$ ipython --no-banner

In [1]: import numpy as np

In [2]: import numpy.linalg as la

In [3]: np.set_printoptions(precision=2, suppress=True, linewidth=200, legacy="1.25")

In [4]: K = np.load("case6.npy")

In [5]: K
Out[5]: 
array([[-3.,  1.,  0.,  0.,  0.,  0.,  0.,  0.,  0.,  0.,  0.],
       [ 0., -3.,  1.,  0.,  0.,  0.,  0.,  0.,  0.,  0.,  0.],
       [ 0.,  0., -3.,  1.,  0.,  0.,  0.,  0.,  0.,  0.,  0.],
       [ 0.,  0.,  0., -3.,  1.,  0.,  0.,  0.,  0.,  0.,  0.],
       [ 0.,  0.,  0.,  0., -3.,  1.,  0.,  0.,  0.,  0.,  0.],
       [ 0.,  0.,  0.,  0.,  0., -3.,  1.,  0.,  0.,  0.,  0.],
       [ 0.,  0.,  0.,  0.,  0.,  0., -3.,  1.,  0.,  0.,  0.],
       [ 0.,  0.,  0.,  0.,  0.,  0.,  0., -3.,  1.,  0.,  0.],
       [ 0.,  0.,  0.,  0.,  0.,  0.,  0.,  0., -3.,  1.,  0.],
       [ 0.,  0.,  0.,  0.,  0.,  0.,  0.,  0.,  0., -3.,  1.],
       [ 0.,  0.,  0.,  0.,  0.,  0.,  0.,  0.,  0.,  0., -3.]])

In [6]: cov = K.T @ K

In [7]: la.eigvalsh(cov)[::-1]
Out[7]: array([15.79, 15.16, 14.17, 12.89, 11.41,  9.84,  8.28,  6.86,  5.65,  4.75,  4.19])

In [8]: (K @ K.T).shape
Out[8]: (11, 11)

In [9]: np.allclose(cov, cov.T)
Out[9]: True

In [10]: x = np.array([2, 0, 4, 4, 1, 4, 5, 0, 3, 1, 2])

In [11]: K * x
Out[11]: 
array([[ -6.,   0.,   0.,   0.,   0.,   0.,   0.,   0.,   0.,   0.,   0.],
       [  0.,  -0.,   4.,   0.,   0.,   0.,   0.,   0.,   0.,   0.,   0.],
       [  0.,   0., -12.,   4.,   0.,   0.,   0.,   0.,   0.,   0.,   0.],
       [  0.,   0.,   0., -12.,   1.,   0.,   0.,   0.,   0.,   0.,   0.],
       [  0.,   0.,   0.,   0.,  -3.,   4.,   0.,   0.,   0.,   0.,   0.],
       [  0.,   0.,   0.,   0.,   0., -12.,   5.,   0.,   0.,   0.,   0.],
       [  0.,   0.,   0.,   0.,   0.,   0., -15.,   0.,   0.,   0.,   0.],
       [  0.,   0.,   0.,   0.,   0.,   0.,   0.,  -0.,   3.,   0.,   0.],
       [  0.,   0.,   0.,   0.,   0.,   0.,   0.,   0.,  -9.,   1.,   0.],
       [  0.,   0.,   0.,   0.,   0.,   0.,   0.,   0.,   0.,  -3.,   2.],
       [  0.,   0.,   0.,   0.,   0.,   0.,   0.,   0.,   0.,   0.,  -6.]])

In [12]: np.sign((K @ x).round(6))
Out[12]: array([-1.,  1., -1., -1.,  1., -1., -1.,  1., -1., -1., -1.])

In [13]: K @ (2 * x)
Out[13]: array([-12.,   8., -16., -22.,   2., -14., -30.,   6., -16.,  -2., -12.])
